$ python -q
>>> import numpy as np
>>> from numpy import linalg as LA
>>> np.set_printoptions(precision=2, suppress=True, linewidth=120)
>>> rd = lambda a: np.round(a, 2) + 0
>>> feats = np.load("dump.npy")
>>> feats
array([[4, 5, 5, 3, 1],
       [0, 1, 7, 5, 0],
       [0, 0, 5, 7, 2],
       [0, 0, 0, 9, 5],
       [0, 0, 0, 0, 9]])
>>> w, V = LA.eig(feats)
>>> rd(np.sort(LA.eigvals(feats @ feats)))
array([ 1., 16., 25., 81., 81.])
>>> w
array([4., 1., 5., 9., 9.])
>>> rd(np.sort(LA.eigvals(feats.T)))
array([1., 4., 5., 9., 9.])
>>> feats @ V[:, 0] - w[0] * V[:, 0]
array([0., 0., 0., 0., 0.])
>>> np.kron(np.eye(2, dtype=int), feats)
array([[4, 5, 5, 3, 1, 0, 0, 0, 0, 0],
       [0, 1, 7, 5, 0, 0, 0, 0, 0, 0],
       [0, 0, 5, 7, 2, 0, 0, 0, 0, 0],
       [0, 0, 0, 9, 5, 0, 0, 0, 0, 0],
       [0, 0, 0, 0, 9, 0, 0, 0, 0, 0],
       [0, 0, 0, 0, 0, 4, 5, 5, 3, 1],
       [0, 0, 0, 0, 0, 0, 1, 7, 5, 0],
       [0, 0, 0, 0, 0, 0, 0, 5, 7, 2],
       [0, 0, 0, 0, 0, 0, 0, 0, 9, 5],
       [0, 0, 0, 0, 0, 0, 0, 0, 0, 9]])
>>> print(np.einsum("ii->", feats))
28
>>> M2 = feats[0, 0] * feats[1:] - np.outer(feats[1:, 0], feats[0])
>>> M2
array([[ 0,  4, 28, 20,  0],
       [ 0,  0, 20, 28,  8],
       [ 0,  0,  0, 36, 20],
       [ 0,  0,  0,  0, 36]])
>>> feats[:, 0] / feats[0, 0]
array([1., 0., 0., 0., 0.])
>>> w1 = np.array([[0, -1, -2, -3, 2],
...     [0, 0, 1, 1, -1],
...     [3, -2, -1, 3, 1],
...     [2, 0, 1, -3, -2],
...     [1, 1, 3, 1, 0]])
>>> beta = np.array([-9, -4, 5, 9, 6])
>>> hid = np.maximum(M2 @ w1 + beta, 0)
>>> (hid > 0).mean(axis=0)
array([1.  , 0.5 , 1.  , 0.5 , 0.25])
>>> Z = np.array([[-3, 1, -3], [-3, -1, 2], [-2, -1, -2], [0, 0, 2], [1, -2, 2]])
>>> w1 @ Z
array([[  9,  -1,   0],
       [ -3,   1,  -2],
       [  0,   4,  -3],
       [-10,   5, -18],
       [-12,  -3,  -5]])
>>> (hid @ Z).round(6).argmax(axis=1)
array([1, 1, 1, 1])
